$ python -q
>>> import numpy as np
>>> import numpy.linalg as la
>>> np.set_printoptions(precision=2, suppress=True, linewidth=120, sign=" ")
>>> rnd = lambda a: np.round(a, 2) + 0
>>> K = np.loadtxt("sample7.csv", delimiter=",")
>>> print(K)
[[ 0.18 -3.98 -3.91 -4.1   8.01 -0.02 -4.1 ]
 [ 0.02 -5.   -4.97 -4.92  9.92  0.1  -4.91]
 [ 0.06 -0.8  -1.16 -1.11  1.83  0.19 -1.08]
 [ 0.02 -2.05 -2.04 -2.12  3.88 -0.1  -2.01]
 [-0.01  0.07  0.04  0.07  0.03  0.11 -0.02]]
>>> Uu, sigma, Vt = la.svd(K)
>>> np.argmax(sigma[:-1] / (sigma[1:] + 1e-6)) + 1
np.int64(1)
>>> M2 = Uu[:, :1] @ np.diag(sigma[:1]) @ Vt[:1]
>>> la.matrix_rank(K, rtol=0.05)
np.int64(1)
>>> rnd(la.norm(K - M2, 2)), rnd(sigma[1])
(np.float64(0.38), np.float64(0.38))
>>> X = np.load("block14.npy")
>>> print(X)
[[-3  2  3 -3  1 -3]
 [ 2 -3  2  3 -3  1]
 [ 3  2 -3  2  3 -3]
 [-3  3  2 -3  2  3]
 [ 1 -3  3  2 -3  2]
 [-3  1 -3  3  2 -3]]
>>> Uu, sigma, Vt = la.svd(X)
>>> rnd(sigma)
array([ 10.58,   9.21,   4.83,   4.02,   2.41,   0.19])
>>> M2 = Uu[:, :5] @ np.diag(sigma[:5]) @ Vt[:5]
>>> rnd(la.norm(X - M2) / la.norm(X))
np.float64(0.01)
>>> la.matrix_rank(X, rtol=0.05)
np.int64(5)
>>> rnd(M2)
array([[-3.  ,  2.  ,  3.  , -3.  ,  1.  , -3.  ],
       [ 2.  , -3.09,  2.02,  2.98, -2.91,  1.  ],
       [ 3.  ,  2.02, -3.  ,  2.  ,  2.98, -3.  ],
       [-3.  ,  2.98,  2.  , -3.  ,  2.02,  3.  ],
       [ 1.  , -2.91,  2.98,  2.02, -3.09,  2.  ],
       [-3.  ,  1.  , -3.  ,  3.  ,  2.  , -3.  ]])
>>> rnd(np.abs(X - M2).max())
np.float64(0.09)
>>> vec = np.array([1, -1, 2, 1, 0, 0])
>>> rhs = X @ vec
>>> coef, lr = np.zeros(6), 1 / la.norm(X, 2) ** 2
>>> for i in range(15):
...     coef -= lr * X.T @ (X @ coef - rhs)
...     if i % 5 == 0: print(i, round(la.norm(X @ coef - rhs), 2))
... 
0 5.08
5 3.03
10 2.09
>>> print(rnd(coef))
[ 0.88 -0.71  1.49  0.74 -0.8  -0.04]
>>> rnd(la.cond(X))
np.float64(55.93)
>>> rnd(la.norm(X, "nuc"))
np.float64(31.23)
>>> rnd(la.norm(X) ** 2 / la.norm(X, 2) ** 2)
np.float64(2.16)
>>> print(rnd(la.norm(X, axis=1)))
[ 6.4   6.    6.63  6.63  6.    6.4 ]
>>> rnd(la.norm(X[4], 1)), rnd(la.norm(X[4], np.inf))
(np.float64(14.0), np.float64(3.0))
>>> u, v = X[5], X[4]
>>> u @ u
np.int64(41)
>>> p = (u @ v) / (u @ u) * u
>>> rnd(v - p)
array([-0.54, -2.49,  1.46,  3.54, -1.98,  0.46])
>>> print(np.argsort(-la.norm(X, axis=0).round(6), kind="stable")[:3])
[ 2  3  0]
>>> print(rnd(np.abs(la.svd(X)[2][-1])))
[ 0.02  0.7   0.12  0.12  0.7   0.02]
>>> print(rnd(la.norm(X, 2) / la.norm(X)))
0.68
>>> F = np.load("out6.npy")
>>> F
array([[-2.,  1.,  1.,  1.,  1.,  1.,  1.,  1.],
       [ 1., -2.,  1.,  1.,  1.,  1.,  1.,  1.],
       [ 1.,  1., -2.,  1.,  1.,  1.,  1.,  1.],
       [ 1.,  1.,  1., -2.,  1.,  1.,  1.,  1.],
       [ 1.,  1.,  1.,  1., -2.,  1.,  1.,  1.],
       [ 1.,  1.,  1.,  1.,  1., -2.,  1.,  1.],
       [ 1.,  1.,  1.,  1.,  1.,  1., -2.,  1.],
       [ 1.,  1.,  1.,  1.,  1.,  1.,  1., -2.]])
>>> # symmetric, so the eigenvalues are real
>>> rng = np.random.default_rng(6666)
>>> labels = rng.permutation(8)
>>> M2 = F[:, labels] * rng.choice([-1, 1], 8)
>>> M2
array([[-1., -1.,  1.,  1., -1.,  2.,  1.,  1.],
       [-1., -1.,  1.,  1., -1., -1., -2.,  1.],
       [-1., -1.,  1.,  1., -1., -1.,  1., -2.],
       [-1., -1., -2.,  1., -1., -1.,  1.,  1.],
       [-1., -1.,  1., -2., -1., -1.,  1.,  1.],
       [ 2., -1.,  1.,  1., -1., -1.,  1.,  1.],
       [-1., -1.,  1.,  1.,  2., -1.,  1.,  1.],
       [-1.,  2.,  1.,  1., -1., -1.,  1.,  1.]])
>>> Uu, _, Vt = la.svd(F.T @ M2)
>>> labels
array([ 5,  7,  3,  4,  6,  0,  1,  2])
>>> rnd(Uu @ Vt)
array([[ 0.,  0.,  0.,  0.,  0., -1.,  0.,  0.],
       [ 0.,  0.,  0.,  0.,  0.,  0.,  1.,  0.],
       [ 0.,  0.,  0.,  0.,  0.,  0.,  0.,  1.],
       [ 0.,  0.,  1.,  0.,  0.,  0.,  0.,  0.],
       [ 0.,  0.,  0.,  1.,  0.,  0.,  0.,  0.],
       [-1.,  0.,  0.,  0.,  0.,  0.,  0.,  0.],
       [ 0.,  0.,  0.,  0., -1.,  0.,  0.,  0.],
       [ 0., -1.,  0.,  0.,  0.,  0.,  0.,  0.]])
>>> np.all(la.eigvalsh(F) > 0)
np.False_
>>> [round(float(la.det(F[:i, :i])), 2) + 0 for i in range(1, 9)]
[-2.0, 3.0, 0.0, -27.0, 162.0, -729.0, 2916.0, -10935.0]
>>> rnd(la.eigvalsh(F).min())
np.float64(-3.0)
>>> vec = np.array([3, 3, 5, 5, 1, 1, 0, 6])
>>> F @ (2 * vec)
array([ 30.,  30.,  18.,  18.,  42.,  42.,  48.,  12.])
>>> F * vec
array([[ -6.,   3.,   5.,   5.,   1.,   1.,   0.,   6.],
       [  3.,  -6.,   5.,   5.,   1.,   1.,   0.,   6.],
       [  3.,   3., -10.,   5.,   1.,   1.,   0.,   6.],
       [  3.,   3.,   5., -10.,   1.,   1.,   0.,   6.],
       [  3.,   3.,   5.,   5.,  -2.,   1.,   0.,   6.],
       [  3.,   3.,   5.,   5.,   1.,  -2.,   0.,   6.],
       [  3.,   3.,   5.,   5.,   1.,   1.,  -0.,   6.],
       [  3.,   3.,   5.,   5.,   1.,   1.,   0., -12.]])
>>> F @ np.ones(8)
array([ 5.,  5.,  5.,  5.,  5.,  5.,  5.,  5.])
>>> print(np.sign((F @ vec).round(6)))
[ 1.  1.  1.  1.  1.  1.  1.  1.]
>>> (F * vec).sum(axis=1)
array([ 15.,  15.,   9.,   9.,  21.,  21.,  24.,   6.])
>>> np.einsum("ij,j->i", F, vec)
array([ 15.,  15.,   9.,   9.,  21.,  21.,  24.,   6.])
>>> print((F @ vec).argmax())
6
>>> labels = rng.permutation(8)
>>> labels
array([ 6,  5,  3,  7,  0,  1,  2,  4])
>>> M2 = F[labels][:, labels]
>>> np.diag(M2)
array([-2., -2., -2., -2., -2., -2., -2., -2.])
>>> rnd(la.det(M2)), rnd(la.det(F[labels]))
(np.float64(-10935.0), np.float64(-10935.0))
>>> feats = np.loadtxt("a.csv", delimiter=",")
>>> feats
array([[ 2.,  0.,  1.,  0.,  0.,  0.],
       [ 2.,  1.,  2.,  0.,  0.,  0.],
       [ 2.,  0.,  2.,  0.,  0.,  0.],
       [ 0.,  0.,  0., -1.,  0., -6.],
       [ 0.,  0.,  0.,  3.,  8., -4.],
       [ 0.,  0.,  0., -8.,  6.,  1.]])
>>> print(rnd(np.sort(la.eigvals(feats).real)))
[-6.84  0.59  1.    3.41  7.42  7.42]
>>> rnd(la.det(feats))
np.float64(-1048.0)
>>> print((feats != 0).astype(int))
[[ 1  0  1  0  0  0]
 [ 1  1  1  0  0  0]
 [ 1  0  1  0  0  0]
 [ 0  0  0  1  0  1]
 [ 0  0  0  1  1  1]
 [ 0  0  0  1  1  1]]
>>> feats @ feats
array([[  6.,   0.,   4.,   0.,   0.,   0.],
       [ 10.,   1.,   8.,   0.,   0.,   0.],
       [  8.,   0.,   6.,   0.,   0.,   0.],
       [  0.,   0.,   0.,  49., -36.,   0.],
       [  0.,   0.,   0.,  53.,  40., -54.],
       [  0.,   0.,   0.,  18.,  54.,  25.]])
>>> (la.matrix_power((feats != 0) + (feats.T != 0) + np.eye(6), 6) > 0).astype(int)
array([[ 1,  1,  1,  0,  0,  0],
       [ 1,  1,  1,  0,  0,  0],
       [ 1,  1,  1,  0,  0,  0],
       [ 0,  0,  0,  1,  1,  1],
       [ 0,  0,  0,  1,  1,  1],
       [ 0,  0,  0,  1,  1,  1]])
>>> E = np.arange(40).reshape(4, 10) + -3
>>> E
array([[-3, -2, -1,  0,  1,  2,  3,  4,  5,  6],
       [ 7,  8,  9, 10, 11, 12, 13, 14, 15, 16],
       [17, 18, 19, 20, 21, 22, 23, 24, 25, 26],
       [27, 28, 29, 30, 31, 32, 33, 34, 35, 36]])
>>> np.abs(np.diag(la.qr(E)[1])) > 1e-9
array([ True,  True, False, False])
>>> la.lstsq(E[:-1].T, E[-1])[2]
np.int32(2)
>>> Uu, sigma, Vt = la.svd(E)
>>> V = Vt[:(sigma > 1e-8).sum()]
>>> vec = E[1] + -2 * E[3] + rng.integers(2) * np.eye(10)[3]
>>> vec
array([-47., -48., -49., -49., -51., -52., -53., -54., -55., -56.])
>>> la.matrix_rank(np.vstack([E, vec]))
np.int64(3)
>>> E - E[0]
array([[  0,   0,   0,   0,   0,   0,   0,   0,   0,   0],
       [ 10,  10,  10,  10,  10,  10,  10,  10,  10,  10],
       [ 20,  20,  20,  20,  20,  20,  20,  20,  20,  20],
       [ 30,  30,  30,  30,  30,  30,  30,  30,  30,  30]])
>>> E.sum(axis=1)
array([  15,  115,  215,  315])
>>> E.mean(axis=0)
array([ 12.,  13.,  14.,  15.,  16.,  17.,  18.,  19.,  20.,  21.])
>>> np.unravel_index(np.abs(E).argmax(), E.shape)
(np.int64(3), np.int64(9))
>>> np.diff(E, axis=0)
array([[ 10,  10,  10,  10,  10,  10,  10,  10,  10,  10],
       [ 10,  10,  10,  10,  10,  10,  10,  10,  10,  10],
       [ 10,  10,  10,  10,  10,  10,  10,  10,  10,  10]])
>>> np.count_nonzero(E)
np.int64(39)
>>> np.all(la.eigvalsh(X) > 0)
np.False_
>>> vec = np.array([-5, 4, 9, -4, -2, -6, -3, 6, 4, 8])
>>> h = np.maximum(E @ vec, 0)
>>> print(np.tanh(E @ vec))
[ 1.  1.  1.  1.]
>>> E.T @ h
array([ 16636,  17564,  18492,  19420,  20348,  21276,  22204,  23132,  24060,  24988])
>>> M = np.load("dump.npy")
>>> M
array([[ -1.1,  -1.2,   0.2,   1.2,   1. ],
       [ -1.3,   0.8,   0. ,  -0.2,  -0.5],
       [ -0.3,  -0.8,   0.8,   0.8,   0.3],
       [  0.4,   1.8,  -0.9,   2.1,   0.1],
       [ -1.2,  -0.6,  -0.7,   0.2,   0.8],
       [ -0.1,   1.3,   0.8,   1.3,   1.9],
       [ -0.2,   0.1,  -1. ,  -0.1,   0.6],
       [ -0.7,  -0.9,  -2.1,   0. ,  -0.1],
       [ -1. ,   1.1,  -1.3,   0.5,   0.2],
       [ -0.3,   1. ,  -0.5,   0.1,   2.2],
       [  0.4,   0.2,  -1.2,   0.1,   0.9],
       [  1.2,   0.9,   1.8,   0. ,  -0.7],
       [ -2. ,   2.2,  -0.3,  -0.6,   2.4],
       [  1.3,   1.5,  -0.6,   0.4,   0.4],
       [  2. ,   7. ,   2. ,  25. , -13. ],
       [ -0.6,  -1.2,   0. ,   0.5,   0.6],
       [  1. ,  -1.4,   0.7,   0.3,   0.6],
       [ -1.4,   2.5,   2.1,   0.1,   0. ],
       [  0.8,  -1.2,  -0.8,   0. ,   0.7],
       [  0.8,   0.3,   0.5,  -0.7,  -0.5],
       [  0.1,   0.1,   1.3,   0.7,  -0.5],
       [  1.5,  -0.5,   0.4,   1.2,  -2. ],
       [ -0.4,  -0.8,   0.7,  -2. ,  -2.4],
       [  1.1,   0.9,  -0.4,   0.3,   0.6],
       [  1.1,   0.8,  -1.6,   0.2,   0.4],
       [ -0.3,  -0.3,   1.6,   1.3,  -0.1],
       [ -0.1,  -0.4,   0.2,  -1.8,   0.3],
       [  3. ,  -0.2,  -0.1,  -0.3,  -3.6],
       [ -0.4,   0. ,  -0.6,  -1. ,  -1.9],
       [  1.3,  -0.5,   0.5,   0.5,   0.2],
       [  0.1,   0.6,   0.2,  -0.5,  -2. ]])
>>> vec = np.array([0, 1, 2, 3, 0])
>>> h = np.maximum(M @ vec, 0)
>>> rnd(h)
array([  2.8,   0.2,   3.2,   6.3,   0. ,   6.8,   0. ,   0. ,   0. ,   0.3,   0. ,   4.5,   0. ,   1.5,  86. ,   0.3,
         0.9,   7. ,   0. ,   0. ,   4.8,   3.9,   0. ,   1. ,   0. ,   6.8,   0. ,   0. ,   0. ,   2. ,   0. ])
>>> vec = np.array([-3, 0, -1, -2, -2])
>>> rhs = M @ vec
>>> print(rnd(la.pinv(M) @ M))
[[ 1.  0.  0.  0.  0.]
 [ 0.  1.  0.  0.  0.]
 [ 0.  0.  1.  0.  0.]
 [ 0.  0.  0.  1.  0.]
 [ 0.  0.  0.  0.  1.]]
>>> rhs = rhs + 0.05 * rng.normal(size=31)
>>> rnd(rhs)
array([ -1.33,   5.37,  -2.  ,  -4.83,   2.3 ,  -6.85,   0.58,   4.41,   2.93,  -3.23,  -2.  ,  -3.98,   2.75,  -4.82,
       -32.01,  -0.32,  -5.41,   1.9 ,  -3.06,  -0.47,  -2.02,  -3.25,   9.32,  -4.7 ,  -2.97,  -3.09,   3.05,  -1.12,
         7.62,  -5.77,   4.49])
>>> coef, *_ = la.lstsq(M, rhs)
>>> print(rnd(M.T @ (rhs - M @ coef)))
[ 0.  0.  0.  0.  0.]
>>> Xs = (M - M.mean(axis=0)) / M.std(axis=0)
>>> print(np.argwhere(np.abs(Xs) > 2))
[[  7   2]
 [ 14   1]
 [ 14   3]
 [ 14   4]
 [ 27   0]]
>>> coef = la.lstsq(np.delete(Xs, 4, axis=1), Xs[:, 4])[0]
>>> rnd(coef)
array([-0.22,  0.03, -0.11, -0.75])
>>> rnd(1 - np.var(Xs[:, 4] - np.delete(Xs, 4, axis=1) @ coef))
np.float64(0.75)
>>> np.abs(coef).argmax()
np.int64(3)
>>> data = np.array([[5, 6, 7, 8, 9],
...     [10, 11, 12, 13, 14],
...     [15, 16, 17, 18, 19],
...     [20, 21, 22, 23, 24],
...     [25, 26, 27, 28, 29],
...     [30, 31, 32, 33, 34],
...     [35, 36, 37, 38, 39],
...     [40, 41, 42, 43, 44]])
>>> # looks like rank 2
>>> M2 = np.array([[3, 2, 0], [1, 1, -2], [3, 1, 2], [-2, 0, -1], [2, -3, -3]])
>>> np.vstack([data, M2.T]).shape
(11, 5)
>>> M2.T @ data.T
array([[  44,   79,  114,  149,  184,  219,  254,  289],
       [  -4,    1,    6,   11,   16,   21,   26,   31],
       [ -33,  -53,  -73,  -93, -113, -133, -153, -173]])
>>> data @ M2
array([[  44,   -4,  -33],
       [  79,    1,  -53],
       [ 114,    6,  -73],
       [ 149,   11,  -93],
       [ 184,   16, -113],
       [ 219,   21, -133],
       [ 254,   26, -153],
       [ 289,   31, -173]])
>>> np.einsum("ij,ij->i", data, data)
array([  255,   730,  1455,  2430,  3655,  5130,  6855,  8830])
>>> np.einsum("ik,kj->ij", data, M2)
array([[  44,   -4,  -33],
       [  79,    1,  -53],
       [ 114,    6,  -73],
       [ 149,   11,  -93],
       [ 184,   16, -113],
       [ 219,   21, -133],
       [ 254,   26, -153],
       [ 289,   31, -173]])
>>> la.matrix_rank(data @ M2)
np.int64(2)
